$ python -q
>>> import numpy as np
>>> import numpy.linalg as la
>>> np.set_printoptions(precision=2, suppress=True, linewidth=200)
>>> C = np.array([[4, 5, 1, -5, 4, -3, 4], [-2, -2, -5, 4, 5, 0, -2]])
>>> rng = np.random.default_rng(134127)
>>> W0 = rng.normal(size=(14, 2)) @ C + np.array([-3, -2, 2, 4, -5, -2, -4])
>>> W0
array([[  4.13,   6.26,   9.66,  -6.87,  -7.02,  -5.39,   3.13],
       [ -4.69,  -4.1 ,   1.39,   6.18,  -6.4 ,  -0.79,  -5.69],
       [ -6.08,  -6.19,   4.28,   6.83, -12.83,   1.33,  -7.08],
       [ -1.26,  -0.23,   6.07,   0.61,  -8.91,  -2.1 ,  -2.26],
       [ -5.11,  -4.06,  -3.78,   8.39,   1.06,  -2.17,  -6.11],
       [ -6.63,  -7.05,   5.64,   7.03, -15.71,   2.24,  -7.63],
       [  5.89,   9.01,   5.21,  -7.44,   2.36,  -8.34,   4.89],
       [ -1.41,   0.67,  -3.81,   4.08,   6.24,  -5.26,  -2.41],
       [  2.29,   5.61,  -5.57,   0.35,  14.12,  -8.93,   1.29],
       [  7.49,  10.44,  10.76, -11.16,  -4.05,  -7.83,   6.49],
       [ -2.03,  -1.12,   5.28,   1.77,  -8.76,  -1.72,  -3.03],
       [  4.13,   7.11,   2.04,  -4.33,   4.85,  -7.93,   3.13],
       [ -7.73,  -7.49,  -3.05,  11.21,  -3.72,   0.26,  -8.73],
       [ -9.89,  -9.65,  -8.31,  15.47,   1.47,   0.3 , -10.89]])
>>> # looks like rank 3
>>> labels = W0[:, 0] > np.median(W0[:, 0])
>>> u = W0[labels].mean(axis=0) - W0[~labels].mean(axis=0)
>>> u
array([  9.06,  11.22,   3.27, -11.66,   7.5 ,  -6.46,   9.06])
>>> labels.astype(int)
array([1, 0, 0, 1, 0, 0, 1, 1, 1, 1, 0, 1, 0, 0])
>>> ((W0 - W0.mean(axis=0)) @ u > 0).astype(int)
array([1, 0, 0, 0, 0, 0, 1, 1, 1, 1, 0, 1, 0, 0])
>>> np.argsort(-np.abs(u).round(6), kind="stable")
array([3, 1, 0, 6, 4, 5, 2])
>>> round(float((((W0 - W0.mean(axis=0)) @ u > 0) == labels).mean()), 2)
0.93
>>> m1 = np.load("mat.npy")
>>> m1
array([[ 0, -2,  0,  1, -1],
       [ 2,  0, -3,  0,  3],
       [ 0,  3,  0, -1,  1],
       [-1,  0,  1,  0,  1],
       [ 1, -3, -1, -1,  0]])
>>> left, sv, Vh = la.svd(m1)
>>> np.argmax(sv[:-1] / (sv[1:] + 1e-6)) + 1
np.int64(4)
>>> A2 = left[:, :4] @ np.diag(sv[:4]) @ Vh[:4]
>>> round(float(la.norm(m1 - A2) / la.norm(m1)), 2)
0.0
>>> np.round(np.abs(m1 - A2).max(), 2)
np.float64(0.0)
>>> np.argsort(-la.norm(m1, axis=0).round(6), kind="stable")[:3]
array([1, 4, 2])
>>> la.cond(m1) > 100
np.True_
>>> C = np.array([[2, -1, 0, -5, 2, 4],
...     [-2, -1, -1, -1, -4, 1],
...     [4, 5, 2, -5, -2, -4],
...     [-1, -5, -5, -5, 5, 3],
...     [0, -4, 5, 3, -3, -2],
...     [4, -4, 3, -1, -1, 0]])
>>> A = (rng.random((35, 6)) < 0.25) @ C
>>> A
array([[ -2,  -1,  -1,  -1,  -4,   1],
       [  0,   0,   0,   0,   0,   0],
       [ -2,  -5,   4,   2,  -7,  -1],
       [  0,   0,   0,   0,   0,   0],
       [  5, -10,  -2, -11,   6,   7],
       [ -1,  -5,  -5,  -5,   5,   3],
       [ -1,  -5,  -5,  -5,   5,   3],
       [  4,  -4,   3,  -1,  -1,   0],
       [  4,  -4,   3,  -1,  -1,   0],
       [  0,   0,   0,   0,   0,   0],
       [  4,   5,   2,  -5,  -2,  -4],
       [  4,  -4,   3,  -1,  -1,   0],
       [ -2,  -5,   4,   2,  -7,  -1],
       [  3,  -2,  -4, -16,   1,   4],
       [ -1,  -5,  -5,  -5,   5,   3],
       [  2,  -5,   2,  -2,  -5,   1],
       [  0,  -4,   5,   3,  -3,  -2],
       [  0,   0,   0,   0,   0,   0],
       [ 10,   0,   5, -11,  -1,   0],
       [ -2,  -1,  -1,  -1,  -4,   1],
       [ -1,  -9,   0,  -2,   2,   1],
       [  0,  -2,  -1,  -6,  -2,   5],
       [  0,   0,   0,   0,   0,   0],
       [  0,   0,   0,   0,   0,   0],
       [  2,  -1,   0,  -5,   2,   4],
       [  4,   5,   2,  -5,  -2,  -4],
       [  2,  -5,   5,  -2,  -1,   2],
       [  3,   0,  -3, -10,   3,  -1],
       [  0,   0,   0,   0,   0,   0],
       [ 10,   0,   5, -11,  -1,   0],
       [  4,  -4,   3,  -1,  -1,   0],
       [  0,  -4,   5,   3,  -3,  -2],
       [  4,  -4,   3,  -1,  -1,   0],
       [  2,  -1,   0,  -5,   2,   4],
       [ -1,  -9,   0,  -2,   2,   1]])
>>> A2 = np.c_[A[:, :5] @ np.array([[5, 0, 1, 3, 5],
...     [2, 2, 0, 5, 2],
...     [2, 0, 5, 2, 5],
...     [3, 5, 1, 3, 1],
...     [2, 1, 1, 2, 5]]), np.array([0, 1, 2, -2, 1, 2, -2, -2, -2, 2, -1, 0, 0, 0, 2, -1, 2, 0, -1, 2, 0, 0, -2, 2, -2, 0, -1, 1, -1, 0, 2, 0, -1, 0, 2])]
>>> A2
array([[-25, -11, -12, -24, -38,   0],
       [  0,   0,   0,   0,   0,   1],
       [-20,  -7,  13, -31, -33,   2],
       [  0,   0,   0,   0,   0,  -2],
       [-20, -69, -10, -60,  14,   1],
       [-30, -30, -26, -43, -20,   2],
       [-30, -30, -26, -43, -20,  -2],
       [ 13, -14,  17,  -7,  21,  -2],
       [ 13, -14,  17,  -7,  21,  -2],
       [  0,   0,   0,   0,   0,   2],
       [ 15, -17,   7,  22,  25,  -1],
       [ 13, -14,  17,  -7,  21,   0],
       [-20,  -7,  13, -31, -33,   0],
       [-43, -83, -32, -55, -20,   0],
       [-30, -30, -26, -43, -20,   2],
       [-12, -25,   5, -31, -17,  -1],
       [  5,   4,  25,  -7,   5,   2],
       [  0,   0,   0,   0,   0,   0],
       [ 25, -56,  23,   5,  59,  -1],
       [-25, -11, -12, -24, -38,   2],
       [-25, -26,  -1, -50, -15,   0],
       [-28, -36, -13, -34, -25,   0],
       [  0,   0,   0,   0,   0,  -2],
       [  0,   0,   0,   0,   0,   2],
       [ -3, -25,  -1, -10,  13,  -2],
       [ 15, -17,   7,  22,  25,   0],
       [  2, -21,  24, -17,  18,  -1],
       [-15, -47, -19, -21,   5,   1],
       [  0,   0,   0,   0,   0,  -1],
       [ 25, -56,  23,   5,  59,   0],
       [ 13, -14,  17,  -7,  21,   2],
       [  5,   4,  25,  -7,   5,   0],
       [ 13, -14,  17,  -7,  21,  -1],
       [ -3, -25,  -1, -10,  13,   0],
       [-25, -26,  -1, -50, -15,   2]])
>>> np.round(la.norm(A2 - A @ la.lstsq(A, A2)[0], axis=0), 2) + 0
array([0.  , 0.  , 0.  , 0.  , 0.  , 7.58])
>>> la.matrix_rank(A2)
np.int64(6)
>>> la.norm(la.qr(A)[0].T @ A2, axis=0) ** 2 / ((A2 ** 2).sum(axis=0) + 1e-12)
array([1.  , 1.  , 1.  , 1.  , 1.  , 0.17])
